% ipython --no-banner

In [1]: import numpy as np

In [2]: from numpy import linalg as LA

In [3]: np.set_printoptions(precision=3, suppress=True, linewidth=120, legacy="1.25")

In [4]: K = np.loadtxt("a.csv", delimiter=",")

In [5]: print(K)
[[-0.393  1.59   0.244 -2.252  2.16   1.351  0.472 -1.212]
 [-0.262 -2.098  1.623  1.078  1.587 -0.384 -0.587 -2.173]
 [ 0.655  0.046 -0.462 -1.056 -2.379 -0.487  0.642 -2.817]
 [-1.44  -0.332  2.574 -0.236 -1.238  0.976  2.049  0.669]
 [ 0.262 -0.906 -0.245  0.06  -0.948  3.319 -1.766 -0.112]
 [-1.179  2.691  1.04   1.69  -0.605 -0.14  -1.526 -0.847]
 [-2.226 -0.849  0.098 -2.109 -0.546 -1.202 -1.976  0.463]
 [-2.619 -0.414 -2.306  1.134  0.245  0.594  1.211 -0.697]]

In [6]: print(np.round(np.abs(LA.eigvals(K)).max(), 3))
4.0

In [7]: print(np.round(np.trace(K), 3))
-6.95

In [8]: print(round(LA.det(K), 3))
-65536.0

In [9]: J = np.loadtxt("layer15.csv", delimiter=",")

In [10]: print(J)
[[ 52.462 -54.002  -9.27  -17.02 ]
 [ 45.762 -47.242  -9.447 -13.432]
 [ 31.868 -33.411  -9.221  -6.426]
 [ 28.068 -29.675  -8.978  -4.65 ]
 [ 18.804 -20.649  -7.916  -0.712]
 [ 17.805 -19.682  -7.751  -0.332]
 [ 17.205 -19.101  -7.646  -0.11 ]
 [ 16.205 -18.134  -7.46    0.251]
 [ 11.171 -13.258  -6.289   1.839]
 [ 10.373 -12.48   -6.058   2.045]
 [  9.91  -12.029  -5.918   2.157]
 [  6.941  -9.099  -4.873   2.711]
 [  6.635  -8.792  -4.748   2.748]
 [  2.654  -4.548  -2.661   2.596]
 [  0.965  -2.278  -1.277   1.704]
 [  0.848  -2.083  -1.156   1.589]
 [  0.647  -1.719  -0.932   1.359]
 [  0.317  -1.013  -0.516   0.849]
 [ -0.068   3.329   0.549  -2.905]
 [  0.019   4.248   0.41   -3.559]
 [ -0.627  20.867  -7.822  -7.087]
 [ -0.644  20.976  -7.886  -7.085]
 [ -1.514  25.884 -10.812  -6.795]
 [ -1.779  27.197 -11.602  -6.67 ]
 [ -1.847  27.523 -11.799  -6.636]
 [ -3.535  34.828 -16.227  -5.642]
 [ -4.102  37.035 -17.57   -5.266]
 [ -5.316  41.507 -20.295  -4.417]
 [ -6.043  44.054 -21.846  -3.889]
 [ -7.345  48.42  -24.506  -2.915]
 [ -8.594  52.431 -26.946  -1.957]
 [-10.843  59.318 -31.128  -0.187]]

In [11]: # rows and columns are dependent

In [12]: print(np.argsort(-LA.norm(J, axis=0).round(6), kind="stable")[:3])
[1 0 2]

In [13]: print(LA.matrix_rank(J, rtol=0.1))
3

In [14]: print(round(LA.norm(J, 2) / LA.norm(J), 3))
0.894

In [15]: print(LA.cond(J) > 100)
True

In [16]: Xc = J - J.mean(axis=0)

In [17]: vecs = LA.svd(Xc)[2][:3]

In [18]: M2 = Xc - Xc @ vecs.T @ vecs

In [19]: print(LA.norm(M2, axis=1).round(6).argmax())
0

In [20]: print(np.round(LA.norm(M2) / LA.norm(Xc), 3))
0.0

In [21]: print((Xc @ vecs.T).std(axis=0))
[32.234  9.158  3.958]

In [22]: Uu, sv, vt = LA.svd(J)

In [23]: vecs = vt[:(sv > 1e-8).sum()]

In [24]: rng = np.random.default_rng(232)

In [25]: x = J[15] + -3 * J[20] + rng.integers(2) * np.eye(4)[1]

In [26]: print(x)
[  2.729 -63.684  22.309  22.851]

In [27]: print(np.diag(vecs.T @ vecs))
[0.611 0.865 0.77  0.753]

In [28]: print(round(LA.norm(x - vecs.T @ vecs @ x), 3))
0.367

In [29]: print(vecs.T @ vecs)
[[ 0.611 -0.229 -0.299 -0.31 ]
 [-0.229  0.865 -0.176 -0.182]
 [-0.299 -0.176  0.77  -0.238]
 [-0.31  -0.182 -0.238  0.753]]

In [30]: d = LA.norm(J[:, None] - J[None], axis=-1)

In [31]: print(LA.matrix_rank(d ** 2))
5

In [32]: print(d.shape)
(32, 32)

In [33]: gram = np.cov(J, rowvar=False)

In [34]: print(np.polyfit(J[:, 3], J[:, 2], 1))
[ 0.421 -8.52 ]

In [35]: print(gram.shape)
(4, 4)

In [36]: A = np.load("case3.npy")

In [37]: print(A)
[[0 1 0 0 0 0 0 0 0 1 0 0 0 0]
 [1 0 1 0 1 0 0 0 0 1 0 0 0 1]
 [0 1 0 0 0 1 0 0 0 0 0 0 0 0]
 [0 0 0 0 0 0 0 0 0 0 0 0 0 0]
 [0 1 0 0 0 0 0 0 0 0 0 0 0 1]
 [0 0 1 0 0 0 0 0 0 1 1 0 0 0]
 [0 0 0 0 0 0 0 1 1 1 1 0 0 0]
 [0 0 0 0 0 0 1 0 0 0 0 0 0 0]
 [0 0 0 0 0 0 1 0 0 1 1 0 0 0]
 [1 1 0 0 0 1 1 0 1 0 1 1 0 0]
 [0 0 0 0 0 1 1 0 1 1 0 0 0 0]
 [0 0 0 0 0 0 0 0 0 1 0 0 0 0]
 [0 0 0 0 0 0 0 0 0 0 0 0 0 0]
 [0 1 0 0 1 0 0 0 0 0 0 0 0 0]]

In [38]: Uu, sv, vt = LA.svd(A)

In [39]: vecs = vt[:(sv > 1e-8).sum()]

In [40]: x = A[1] + -1 * A[6] + rng.integers(2) * np.eye(14)[12]

In [41]: print(x)
[ 1.  0.  1.  0.  1.  0.  0. -1. -1.  0. -1.  0.  1.  1.]

In [42]: print(round(LA.norm(x - vecs.T @ vecs @ x), 3))
1.0

In [43]: print(round(float(LA.det(A)), 3))
0.0

In [44]: ev, vecs = LA.eigh(A)

In [45]: x = np.array([0, 3, 2, 1, 1, 2, 1, 0, -2, 2, -3, 0, 1, 1])

In [46]: print(np.round(LA.eigvalsh(A[1:, 1:]), 3) + 0)
[-2.502 -1.534 -1.34  -1.    -1.    -0.324  0.     0.     0.259  0.534  1.102  2.173  3.633]

In [47]: print(np.abs(A).sum(axis=1).max(), np.round(np.abs(ev).max(), 3))
7 3.805

In [48]: print(x @ A @ x)
28

In [49]: print(np.round(x @ A @ x / (x @ x), 3), np.round(ev[0], 3), np.round(ev[-1], 3))
0.718 -2.507 3.805

In [50]: feats = np.load("x.npy")

In [51]: print(feats)
[[1. 6. 9. 6. 1.]
 [6. 3. 7. 6. 2.]
 [6. 0. 1. 4. 1.]
 [2. 4. 2. 9. 0.]
 [0. 0. 0. 0. 0.]]

In [52]: Uu, sv, vt = LA.svd(feats)

In [53]: vecs = vt[:(sv > 1e-8).sum()]

In [54]: x = feats[4] + 3 * feats[0] + rng.integers(2) * np.eye(5)[0]

In [55]: print(x)
[ 4. 18. 27. 18.  3.]

In [56]: print(np.round(LA.norm(x - vecs.T @ vecs @ x), 3))
0.074

In [57]: print(np.diag(vecs.T @ vecs))
[0.995 0.657 0.882 0.96  0.507]

In [58]: print(np.allclose(vecs.T @ vecs @ x, x))
False

In [59]: print(LA.matrix_rank(np.vstack([feats, x])))
5

In [60]: print(vecs.T @ vecs)
[[ 0.995 -0.043  0.025  0.015 -0.052]
 [-0.043  0.657  0.201  0.118 -0.412]
 [ 0.025  0.201  0.882 -0.069  0.241]
 [ 0.015  0.118 -0.069  0.96   0.141]
 [-0.052 -0.412  0.241  0.141  0.507]]

In [61]: print(round(float(np.abs(LA.eigvals(feats)).max()), 3))
17.527

In [62]: print(feats @ feats)
[[103.  48.  72. 132.  22.]
 [ 78.  69.  94. 136.  19.]
 [ 20.  52.  63.  76.   7.]
 [ 56.  60.  66. 125.  12.]
 [  0.   0.   0.   0.   0.]]

In [63]: print(LA.matrix_power(feats, 4))
[[23185. 19920. 25176. 42096.  5266.]
 [22912. 21553. 27000. 43824.  5317.]
 [11632. 12384. 15313. 24000.  2781.]
 [18768. 17760. 22080. 36193.  4334.]
 [    0.     0.     0.     0.     0.]]

In [64]: print(np.round(LA.det(feats), 3))
0.0

In [65]: arr = np.loadtxt("dump.csv", delimiter=",")

In [66]: print(arr)
[[ 3.  4.  0.  1.  7.  0.  0.  7.  3.  0.  0.]
 [ 3.  4.  0.  1.  7.  0.  0.  7.  3.  0.  0.]
 [ 0.  0.  0.  0.  0.  0.  0.  2.  0.  0.  0.]
 [ 6.  6.  0.  4. 10.  2.  0.  8.  4.  0.  1.]
 [ 6.  6.  0.  4. 10.  2.  0.  8.  4.  0.  1.]
 [ 0.  0.  0.  0.  0.  0.  0.  2.  0.  0.  0.]
 [ 0.  0.  0.  0.  1.  0.  0.  5.  1.  0.  0.]
 [ 0.  0.  0.  0.  0.  0.  0.  2.  0.  0.  0.]
 [ 0.  2.  0.  0.  4.  0.  0.  6.  2.  0.  0.]
 [ 0.  0.  0.  0.  0.  0.  0.  3.  0.  0.  0.]
 [ 0.  0.  0.  0.  1.  0.  0.  5.  1.  0.  0.]
 [ 6.  6.  0.  4. 10.  2.  0.  8.  4.  0.  1.]
 [ 0.  0.  0.  0.  1.  0.  0.  5.  1.  0.  0.]
 [ 3.  4.  0.  1.  7.  0.  0.  7.  3.  0.  0.]
 [ 6.  6.  0.  4. 10.  2.  0.  8.  4.  0.  1.]]

In [67]: # null space of dimension 6

In [68]: rank = LA.matrix_rank(arr)

In [69]: print(rank)
5

In [70]: null = LA.svd(arr)[2][rank:].T

In [71]: print([int(LA.matrix_rank(np.delete(arr, i, axis=0))) for i in range(15)])
[5, 5, 5, 5, 5, 5, 5, 5, 4, 5, 5, 5, 5, 5, 5]

In [72]: print([int(LA.matrix_rank(arr[:, :j + 1])) for j in range(11)])
[1, 2, 2, 3, 4, 4, 4, 5, 5, 5, 5]

In [73]: r0 = np.array([1, 1, 2])

In [74]: print(np.polyval(r0, arr[12]))
[ 2.  2.  2.  2.  4.  2.  2. 32.  4.  2.  2.]

In [75]: print(np.cross(arr[12, :3], arr[13, :3]))
[0. 0. 0.]

In [76]: print(np.convolve(arr[12], r0))
[ 0.  0.  0.  0.  1.  1.  2.  5.  6. 11.  2.  0.  0.]

In [77]: print(np.correlate(arr[12], arr[13], "full"))
[ 0.  0.  0.  0.  0.  0.  3.  7.  0. 15. 45.  8.  0. 39. 15.  1. 20. 19.  3.  0.  0.]

In [78]: Uu, sv, vt = LA.svd(arr)

In [79]: print(sv.round(3) + 0)
[39.523  8.859  3.277  1.125  0.684  0.     0.     0.     0.     0.     0.   ]

In [80]: print(np.argmax(sv[:-1] / (sv[1:] + 1e-6)) + 1)
5

In [81]: M2 = Uu[:, :5] @ np.diag(sv[:5]) @ vt[:5]

In [82]: print(round(float(LA.norm(arr - M2, 2)), 3), round(float(sv[5]), 3))
0.0 0.0

In [83]: print(LA.matrix_rank(M2))
5

In [84]: print(round(float(LA.norm(arr - M2) / LA.norm(arr)), 3))
0.0

In [85]: print(LA.lstsq(arr[:-1].T, arr[-1])[2])
5

In [86]: M2 = arr + rng.integers(-2, 3, (15, 5)) @ rng.integers(-2, 3, (5, 11))

In [87]: print(M2)
[[ 4.  4. -5.  4.  3.  1. -2.  7.  8.  3.  3.]
 [ 3.  7.  3.  2.  9.  1.  2.  6.  1. -1. -2.]
 [-1.  4.  1. -2.  3. -2.  2.  2. -4. -2. -6.]
 [ 4. 13.  1.  7. 13.  6.  2.  3.  3. -2. -4.]
 [ 7.  7.  2.  3.  9. -2.  4. 10.  1.  3. -1.]
 [-1. -8. -3. -2. -4. -1. -2.  2.  3.  3.  5.]
 [-5. -5. -4. -3. -1.  0.  0.  0.  2.  2. -1.]
 [-6.  0. -4. -2. -5. -4.  8. -5. -2.  9. -7.]
 [-3.  0. -3. -3. -1. -6.  6.  4.  0.  8. -4.]
 [-2.  8. -8.  2. -1.  0.  0.  0.  2.  1. -7.]
 [-1.  4.  1. -2.  7.  1. -2.  5. -2. -7. -5.]
 [ 8.  1.  3. -1.  9. -5.  2. 14.  0.  2.  2.]
 [-4.  2. -4.  5. -1.  7.  0. -4.  6.  2.  0.]
 [ 6.  5.  2.  0.  8. -3.  0. 12.  1. -1.  0.]
 [ 9.  9.  4. 11. 10.  8.  0.  7.  7.  0.  6.]]

In [88]: print(np.abs(M2 - arr).sum(axis=1))
[27. 18. 27. 35. 24. 32. 28. 54. 44. 34. 32. 38. 40. 19. 32.]

In [89]: m1 = np.load("test17.npy")

In [90]: print(m1)
[[3 0 0 0]
 [0 3 0 0]
 [0 0 3 0]
 [0 0 0 3]]

In [91]: print(np.allclose(m1 @ m1.T, m1.T @ m1))
True

In [92]: print((m1 @ m1)[0])
[9 0 0 0]

In [93]: print(m1 @ m1)
[[9 0 0 0]
 [0 9 0 0]
 [0 0 9 0]
 [0 0 0 9]]

In [94]: print(LA.matrix_rank(m1 - m1[0, 0] * np.eye(4)))
0

In [95]: print(np.sort(LA.eigvals(m1)))
[3. 3. 3. 3.]

In [96]: print((LA.matrix_power((m1 != 0) + (m1.T != 0) + np.eye(4), 4) > 0).astype(int))
[[1 0 0 0]
 [0 1 0 0]
 [0 0 1 0]
 [0 0 0 1]]

In [97]: print(round(LA.det(m1), 3))
81.0

In [98]: print(np.flatnonzero(LA.matrix_power((m1 != 0) + (m1.T != 0) + np.eye(4), 4)[1]))
[1]

In [99]: print((m1 != 0).astype(int))
[[1 0 0 0]
 [0 1 0 0]
 [0 0 1 0]
 [0 0 0 1]]

In [100]: ev, vecs = LA.eigh(m1)

In [101]: x = np.array([2, 4, 2, -1])

In [102]: print(x @ m1 @ x)
75

In [103]: print(vecs * np.abs(ev) @ vecs.T)
[[3. 0. 0. 0.]
 [0. 3. 0. 0.]
 [0. 0. 3. 0.]
 [0. 0. 0. 3.]]

In [104]: print(np.abs(m1).sum(axis=1).max(), np.abs(ev).max())
3 3.0

In [105]: print(LA.eigvalsh(m1[1:, 1:]))
[3. 3. 3.]

In [106]: print(x @ m1 @ x / (x @ x), ev[0], ev[-1])
3.0 3.0 3.0

In [107]: data = np.array([[1, -1, 1, -1, 1, -1, 1, -1],
     ...:     [1, 1, 1, 1, 1, 1, 1, 1],
     ...:     [1, 1, -1, -1, -1, -1, 1, 1],
     ...:     [1, 1, -1, -1, 1, 1, -1, -1],
     ...:     [1, 1, 1, 1, -1, -1, -1, -1]])

In [108]: print(np.diff(feats, axis=0))
[[ 5. -3. -2.  0.  1.]
 [ 0. -3. -6. -2. -1.]
 [-4.  4.  1.  5. -1.]
 [-2. -4. -2. -9.  0.]]

In [109]: print(feats.sum(axis=0))
[15. 13. 19. 25.  4.]

In [110]: print(np.unravel_index(np.abs(feats).argmax(), feats.shape))
(0, 2)

In [111]: print(round(LA.norm(feats), 3))
21.166

In [112]: print(feats.mean(axis=0))
[3.  2.6 3.8 5.  0.8]

In [113]: print(data.reshape(-1, 2))
[[ 1 -1]
 [ 1 -1]
 [ 1 -1]
 [ 1 -1]
 [ 1  1]
 [ 1  1]
 [ 1  1]
 [ 1  1]
 [ 1  1]
 [-1 -1]
 [-1 -1]
 [ 1  1]
 [ 1  1]
 [-1 -1]
 [ 1  1]
 [-1 -1]
 [ 1  1]
 [ 1  1]
 [-1 -1]
 [-1 -1]]

In [114]: print(data.ravel(order="F"))
[ 1  1  1  1  1 -1  1  1  1  1  1  1 -1 -1  1 -1  1 -1 -1  1  1  1 -1  1 -1 -1  1 -1  1 -1  1  1  1 -1 -1 -1  1  1 -1
 -1]

In [115]: T = data.reshape(5, 2, -1)

In [116]: print(T.shape)
(5, 2, 4)

In [117]: print(T[:, 0])
[[ 1 -1  1 -1]
 [ 1  1  1  1]
 [ 1  1 -1 -1]
 [ 1  1 -1 -1]
 [ 1  1  1  1]]

In [118]: print(T.transpose(1, 0, 2))
[[[ 1 -1  1 -1]
  [ 1  1  1  1]
  [ 1  1 -1 -1]
  [ 1  1 -1 -1]
  [ 1  1  1  1]]

 [[ 1 -1  1 -1]
  [ 1  1  1  1]
  [-1 -1  1  1]
  [ 1  1 -1 -1]
  [-1 -1 -1 -1]]]

In [119]: print(T.sum(axis=1))
[[ 2 -2  2 -2]
 [ 2  2  2  2]
 [ 0  0  0  0]
 [ 2  2 -2 -2]
 [ 0  0  0  0]]

In [120]: print(np.swapaxes(T, 1, 2)[2])
[[ 1 -1]
 [ 1 -1]
 [-1  1]
 [-1  1]]

In [121]: print(np.einsum("ihd,ihd->ih", T, T))
[[4 4]
 [4 4]
 [4 4]
 [4 4]
 [4 4]]

In [122]: r0, r1 = data[2], data[1]

In [123]: print(r0 @ r1)
0

In [124]: pr = (r0 @ r1) / (r0 @ r0) * r0

In [125]: print(np.round(LA.norm(r0 + r1) ** 2 + LA.norm(r0 - r1) ** 2, 3))
32.0

In [126]: print(r1 - pr)
[1. 1. 1. 1. 1. 1. 1. 1.]

In [127]: F = np.load("mat.npy")

In [128]: print(F)
[[0 1 0 1 0 1]
 [2 2 2 2 2 2]
 [0 0 0 0 0 0]
 [0 1 0 1 0 1]
 [2 2 2 2 2 2]
 [0 0 0 0 0 0]]

In [129]: def softmax(z):
     ...:     e = np.exp(z - z.max(axis=-1, keepdims=True))
     ...:     return e / e.sum(axis=-1, keepdims=True)
     ...: 

In [130]: print(softmax(F[3]))
[0.09  0.244 0.09  0.244 0.09  0.244]

In [131]: S = F @ F.T / np.sqrt(6)

In [132]: print(np.round(softmax(S + np.triu(np.full(S.shape, -np.inf), 1)), 3) + 0)
[[1.    0.    0.    0.    0.    0.   ]
 [0.001 0.999 0.    0.    0.    0.   ]
 [0.333 0.333 0.333 0.    0.    0.   ]
 [0.176 0.597 0.052 0.176 0.    0.   ]
 [0.    0.5   0.    0.    0.5   0.   ]
 [0.167 0.167 0.167 0.167 0.167 0.167]]

In [133]: print(np.round(softmax(S), 3) + 0)
[[0.106 0.362 0.031 0.106 0.362 0.031]
 [0.    0.5   0.    0.    0.5   0.   ]
 [0.167 0.167 0.167 0.167 0.167 0.167]
 [0.106 0.362 0.031 0.106 0.362 0.031]
 [0.    0.5   0.    0.    0.5   0.   ]
 [0.167 0.167 0.167 0.167 0.167 0.167]]

In [134]: print(softmax(S).round(6).argmax(axis=1))
[1 1 0 1 1 0]
